>>> import numpy as np
>>> np.set_printoptions(suppress=True, linewidth=140)
>>> m1 = np.array([[0.3, 0.2, 0.6, -0.6, 2.1],
...     [-0.5, 0.5, 0.6, 0.2, 1.0],
...     [0.9, -0.2, -0.2, -0.7, 1.2]])
>>> rng = np.random.default_rng(404)
>>> m1[0] = m1[2] + 0.05 * rng.normal(size=5)
>>> m1.round(3)
array([[ 0.92 , -0.231, -0.177, -0.655,  1.215],
       [-0.5  ,  0.5  ,  0.6  ,  0.2  ,  1.   ],
       [ 0.9  , -0.2  , -0.2  , -0.7  ,  1.2  ]])
>>> U, sigma, Vh = np.linalg.svd(m1)
>>> np.argmax(sigma[:-1] / (sigma[1:] + 1e-6)) + 1
np.int64(2)
>>> A2 = U[:, :2] @ np.diag(sigma[:2]) @ Vh[:2]
>>> np.round(np.abs(m1 - A2).max(), 3)
np.float64(0.022)
>>> np.linalg.matrix_rank(m1, rtol=0.05)
np.int64(2)
>>> np.linalg.matrix_rank(A2)
np.int64(2)
>>> A2.round(3)
array([[ 0.909, -0.214, -0.187, -0.678,  1.212],
       [-0.5  ,  0.5  ,  0.6  ,  0.2  ,  1.   ],
       [ 0.911, -0.217, -0.19 , -0.678,  1.203]])
>>> np.round(np.linalg.norm(m1 - A2) / np.linalg.norm(m1), 3)
np.float64(0.016)
>>> t3 = np.stack([m1, 5 * m1, m1[::-1]])
>>> t3.shape
(3, 3, 5)
>>> round(float(np.linalg.norm(m1, 2) / np.linalg.norm(m1)), 3)
0.871
>>> np.argsort(-np.linalg.norm(m1, axis=0).round(6), kind="stable")[:3]
array([4, 0, 3])
>>> r0, r1 = m1[0], m1[1]
>>> round(float(r0 @ r1), 3)
0.402
>>> p = (r0 @ r1) / (r0 @ r0) * r0
>>> p.round(3)
array([ 0.13 , -0.033, -0.025, -0.093,  0.172])
>>> np.round(np.linalg.norm(r0 + r1) ** 2 + np.linalg.norm(r0 - r1) ** 2, 3)
np.float64(9.473)
>>> (r1 - p) @ r0
np.float64(0.0)
>>> np.linalg.matrix_rank(np.outer(r0, r1))
np.int64(1)
>>> r0 = np.array([-1, 2, 2, -5, 1, -3])
>>> r1 = np.array([-5, -2, -3, -4, -2])
>>> K = r0[:, None] + r1[None, :]
>>> K
array([[ -6,  -3,  -4,  -5,  -3],
       [ -3,   0,  -1,  -2,   0],
       [ -3,   0,  -1,  -2,   0],
       [-10,  -7,  -8,  -9,  -7],
       [ -4,  -1,  -2,  -3,  -1],
       [ -8,  -5,  -6,  -7,  -5]])
>>> A2 = K[0, 0] * K[1:] - np.outer(K[1:, 0], K[0])
>>> A2
array([[ 0, -9, -6, -3, -9],
       [ 0, -9, -6, -3, -9],
       [ 0, 12,  8,  4, 12],
       [ 0, -6, -4, -2, -6],
       [ 0,  6,  4,  2,  6]])
>>> np.round(K[:, 0] / K[0, 0], 3)
array([1.   , 0.5  , 0.5  , 1.667, 0.667, 1.333])
>>> np.linalg.matrix_rank(A2), np.linalg.matrix_rank(K)
(np.int64(1), np.int64(2))
